$ python3 -q
>>> import numpy as np
>>> from numpy import linalg as LA
>>> np.set_printoptions(precision=4, suppress=True, linewidth=200, floatmode="fixed")
>>> def rnd(a):
...     return np.round(a, 4) + 0
... 
>>> X = np.load("arr.npy")
>>> print(X)
[[ 85  -2 -10   2 -75 -40]
 [ -2  41 -31  18 -26  53]
 [-10 -31  25 -14  30 -35]
 [  2  18 -14   8 -14  22]
 [-75 -26  30 -14  85   0]
 [-40  53 -35  22   0  85]]
>>> # symmetric
>>> ev, evecs = LA.eigh(X)
>>> print(np.unique(ev.round(6) + 0, return_counts=True)[1])
[4 1 1]
>>> print([round(float(x), 4) for x in LA.svd(X, compute_uv=False)[:3]])
[172.6394, 156.3606, 0.0]
>>> print(LA.matrix_rank(X, rtol=0.1))
2
>>> U, sigma, vt = LA.svd(X)
>>> evecs = vt[:(sigma > 1e-8).sum()]
>>> rng = np.random.default_rng(1658)
>>> vec = X[2] + -3 * X[3] + rng.integers(2) * np.eye(6)[2]
>>> print(vec)
[ -16.0000  -85.0000   68.0000  -38.0000   72.0000 -101.0000]
>>> print(rnd(LA.norm(vec - evecs.T @ evecs @ vec)))
0.9186
>>> print(rnd(np.diag(evecs.T @ evecs)))
[0.4967 0.2606 0.1563 0.0505 0.4943 0.5417]
>>> print(LA.matrix_rank(np.vstack([X, vec])))
3
>>> ev, evecs = LA.eigh(X)
>>> vec = np.array([-2, 1, 2, -2, 0, 0])
>>> print(vec @ X @ vec)
533
>>> print(rnd(evecs * np.abs(ev) @ evecs.T))
[[ 85.0000  -2.0000 -10.0000   2.0000 -75.0000 -40.0000]
 [ -2.0000  41.0000 -31.0000  18.0000 -26.0000  53.0000]
 [-10.0000 -31.0000  25.0000 -14.0000  30.0000 -35.0000]
 [  2.0000  18.0000 -14.0000   8.0000 -14.0000  22.0000]
 [-75.0000 -26.0000  30.0000 -14.0000  85.0000   0.0000]
 [-40.0000  53.0000 -35.0000  22.0000   0.0000  85.0000]]
>>> print(rnd(LA.eigvalsh(X[1:, 1:])))
[  0.0000   0.0000   0.0000  85.9861 158.0139]
>>> print(vec @ X @ vec / (vec @ vec), rnd(ev[0]), rnd(ev[-1]))
41.0 0.0 172.6394
>>> W2 = np.array([[1, 0, 1, 1, 2, 2, 2, 2, 1],
...     [2, 2, 1, 1, 2, 0, 1, 1, 1],
...     [0, 1, 1, 1, 1, 1, 0, 2, 0]])
>>> W0 = np.repeat(W2, 19 // 3, axis=0)
>>> W0 = W0 + 0.02 * rng.normal(size=W0.shape)
>>> print(rnd(W0))
[[ 0.9596 -0.0462  0.9978  0.9849  2.0119  1.9722  2.0217  1.9963  1.0135]
 [ 1.0213  0.0385  1.0043  1.0139  1.9830  1.9728  2.0478  1.9367  1.0012]
 [ 1.0140  0.0047  0.9890  0.9686  2.0056  1.9854  1.9978  1.9997  0.9879]
 [ 1.0217 -0.0153  0.9824  1.0042  1.9876  2.0085  2.0270  1.9777  1.0026]
 [ 1.0174  0.0096  1.0193  0.9705  2.0091  1.9898  1.9981  2.0012  0.9882]
 [ 1.0213  0.0056  0.9836  1.0263  2.0044  2.0141  1.9798  2.0298  0.9733]
 [ 1.9982  2.0169  0.9997  1.0007  2.0018 -0.0118  1.0022  1.0065  1.0112]
 [ 2.0156  2.0158  0.9798  0.9936  1.9985 -0.0121  1.0166  0.9656  1.0096]
 [ 1.9811  2.0152  0.9759  1.0067  1.9924 -0.0131  0.9864  1.0440  1.0107]
 [ 2.0063  2.0270  0.9785  0.9813  1.9790 -0.0524  0.9983  0.9957  0.9876]
 [ 2.0244  1.9755  0.9781  1.0025  1.9727  0.0059  0.9880  0.9584  1.0024]
 [ 1.9587  1.9943  0.9932  1.0277  1.9566 -0.0333  1.0064  0.9524  0.9775]
 [ 0.0195  1.0318  1.0266  0.9930  0.9948  0.9978 -0.0117  2.0047  0.0250]
 [ 0.0258  0.9945  0.9811  1.0348  1.0335  1.0136 -0.0157  1.9919 -0.0190]
 [ 0.0001  0.9941  0.9740  0.9809  1.0188  1.0276 -0.0157  1.9935 -0.0340]
 [ 0.0159  1.0179  1.0035  0.9723  1.0331  1.0128 -0.0158  1.9997  0.0063]
 [-0.0388  1.0049  1.0157  0.9878  1.0250  1.0251  0.0096  2.0100 -0.0103]
 [-0.0081  0.9941  1.0042  0.9802  1.0045  1.0063  0.0117  2.0067  0.0221]]
>>> f, g = X[1], X[4]
>>> print(f @ f)
6455
>>> print(f @ g)
-4308
>>> pr = (f @ g) / (f @ f) * f
>>> print(rnd(pr))
[  1.3348 -27.3630  20.6891 -12.0130  17.3521 -35.3716]
>>> print(LA.matrix_rank(np.outer(f, g)))
1
>>> print(rnd(LA.norm(f + g) ** 2 + LA.norm(f - g) ** 2))
42154.0
>>> print(rnd(g - pr))
[-76.3348   1.3630   9.3109  -1.9870  67.6479  35.3716]
